% ipython --no-banner

In [1]: import numpy as np

In [2]: import numpy.linalg as la

In [3]: np.set_printoptions(suppress=True, linewidth=200)

In [4]: tidy = lambda a: np.round(a, 2) + 0

In [5]: W2 = 5 * np.array([[-0.1, -0.7, 1.7, 1.0], [0.9, 1.0, 0.0, -2.4], [0.3, 0.6, -0.1, 1.4]])

In [6]: rng = np.random.default_rng(8622)

In [7]: z = rng.integers(0, 3, 30)

In [8]: W0 = W2[z] + rng.normal(size=(30, 4))

In [9]: tidy(W0)
Out[9]: 
array([[ -2.1 ,  -2.16,   6.63,   5.31],
       [  4.38,   5.38,   0.89, -12.17],
       [  1.03,  -1.75,   8.76,   5.41],
       [  4.41,   4.56,   1.1 , -10.32],
       [  0.62,  -4.12,  10.1 ,   5.15],
       [  5.04,   5.37,  -0.3 , -11.53],
       [  1.13,   3.73,  -0.66,   8.06],
       [  0.23,  -2.52,   9.85,   4.16],
       [ -2.78,  -3.41,   7.38,   6.36],
       [  0.64,   2.77,  -1.78,   9.36],
       [ -1.1 ,  -3.89,   8.75,   6.47],
       [  4.88,   4.39,   0.14, -12.79],
       [ -1.33,  -3.06,   8.01,   5.58],
       [  1.58,   3.12,   2.34,   6.67],
       [  2.1 ,   2.5 ,  -0.05,   6.72],
       [ -1.74,  -4.84,   8.4 ,   4.78],
       [  0.27,  -2.49,   8.1 ,   3.92],
       [  3.6 ,   2.02,   0.16,   7.84],
       [ -2.01,  -4.85,   9.61,   3.99],
       [  1.63,   4.05,  -0.01,   7.43],
       [ -0.3 ,  -2.6 ,   8.63,   4.55],
       [  2.81,  -2.47,  10.15,   5.11],
       [ -0.02,  -2.72,   8.68,   5.62],
       [  3.66,   6.5 ,   0.06, -12.34],
       [  0.67,   1.5 ,  -0.62,   4.94],
       [  1.89,   2.79,  -1.12,   7.46],
       [  0.26,   2.55,   1.45,   7.41],
       [ -1.73,  -3.12,   6.34,   5.9 ],
       [ -0.19,   3.4 ,  -1.31,   7.46],
       [  0.15,  -3.26,   8.03,   4.7 ]])

In [10]: A2 = np.c_[W0[:, :2] @ np.array([[6, 2], [1, -3]]), np.array([-2, 0, -3, -3, -3, -3, 3, -1, -3, 3, -3, 2, 2, 3, -2, 2, 2, 2, -3, -3, -1, 0, 0, 3, 0, 3, 3, -2, 1, 3])]

In [11]: tidy(A2)
Out[11]: 
array([[-14.78,   2.26,  -2.  ],
       [ 31.66,  -7.36,   0.  ],
       [  4.44,   7.31,  -3.  ],
       [ 31.  ,  -4.86,  -3.  ],
       [ -0.42,  13.6 ,  -3.  ],
       [ 35.62,  -6.01,  -3.  ],
       [ 10.51,  -8.94,   3.  ],
       [ -1.16,   8.01,  -1.  ],
       [-20.08,   4.66,  -3.  ],
       [  6.59,  -7.05,   3.  ],
       [-10.5 ,   9.46,  -3.  ],
       [ 33.65,  -3.42,   2.  ],
       [-11.07,   6.51,   2.  ],
       [ 12.62,  -6.2 ,   3.  ],
       [ 15.12,  -3.3 ,  -2.  ],
       [-15.26,  11.05,   2.  ],
       [ -0.85,   8.01,   2.  ],
       [ 23.65,   1.15,   2.  ],
       [-16.91,  10.52,  -3.  ],
       [ 13.81,  -8.9 ,  -3.  ],
       [ -4.4 ,   7.21,  -1.  ],
       [ 14.41,  13.04,   0.  ],
       [ -2.82,   8.12,   0.  ],
       [ 28.47, -12.17,   3.  ],
       [  5.51,  -3.17,   0.  ],
       [ 14.14,  -4.58,   3.  ],
       [  4.08,  -7.15,   3.  ],
       [-13.5 ,   5.92,  -2.  ],
       [  2.27, -10.57,   1.  ],
       [ -2.36,  10.07,   3.  ]])

In [12]: la.matrix_rank(A2)
Out[12]: np.int64(3)

In [13]: tidy(la.norm(A2 - W0 @ la.lstsq(W0, A2)[0], axis=0))
Out[13]: array([ 0.  ,  0.  , 12.02])

In [14]: W2 = A2[[18, 24]].astype(float)

In [15]: for _ in range(3):
    ...:     z = la.norm(A2[:, None] - W2, axis=-1).argmin(axis=1)
    ...:     W2 = np.array([A2[z == j].mean(axis=0) for j in range(2)])
    ...: 

In [16]: z
Out[16]: array([0, 1, 0, 1, 0, 1, 1, 0, 0, 1, 0, 1, 0, 1, 1, 0, 0, 1, 0, 1, 0, 1, 0, 1, 1, 1, 1, 0, 1, 0])

In [17]: np.abs(W2[1] - W2[0]).argmax()
Out[17]: np.int64(0)

In [18]: print(tidy(W2))
[[-7.83  8.05 -0.86]
 [17.7  -4.97  0.75]]

In [19]: print(np.bincount(z))
[14 16]

In [20]: D = la.norm(W0[:, None] - W0[None], axis=-1)

In [21]: D.mean(axis=1).argmax()
Out[21]: np.int64(23)

In [22]: la.matrix_rank(D ** 2)
Out[22]: np.int64(6)

In [23]: print(np.unravel_index(D.round(6).argmax(), D.shape))
(np.int64(10), np.int64(23))

In [24]: Ac = W0 - W0.mean(axis=0)

In [25]: U, s, vt = la.svd(Ac, full_matrices=False)

In [26]: np.abs(vt[0]).argmax()
Out[26]: np.int64(3)

In [27]: la.matrix_rank(Ac)
Out[27]: np.int64(4)

In [28]: tidy(vt[0] * np.sign(vt[0, np.abs(vt[0]).argmax()]))
Out[28]: array([-0.23, -0.37,  0.34,  0.83])

In [29]: P = W0 @ la.solve(W0.T @ W0, W0.T)

In [30]: tidy(la.eigvalsh(P))
Out[30]: array([0., 0., 0., 0., 0., 0., 0., 0., 0., 0., 0., 0., 0., 0., 0., 0., 0., 0., 0., 0., 0., 0., 0., 0., 0., 0., 1., 1., 1., 1.])

In [31]: tidy(np.trace(P))
Out[31]: np.float64(4.0)

In [32]: J = np.loadtxt("case6.csv", delimiter=",")

In [33]: J
Out[33]: 
array([[  0.,  -2.,   0.],
       [ -2.,  -2., -10.],
       [  2.,  -2.,  10.],
       [  1.,   2.,   5.],
       [  2.,   1.,  10.],
       [ -2.,  -1., -10.]])

In [34]: np.unique(J.round(6), axis=0).shape
Out[34]: (6, 3)

In [35]: tidy(J @ la.pinv(J) @ J)
Out[35]: 
array([[  0.,  -2.,   0.],
       [ -2.,  -2., -10.],
       [  2.,  -2.,  10.],
       [  1.,   2.,   5.],
       [  2.,   1.,  10.],
       [ -2.,  -1., -10.]])
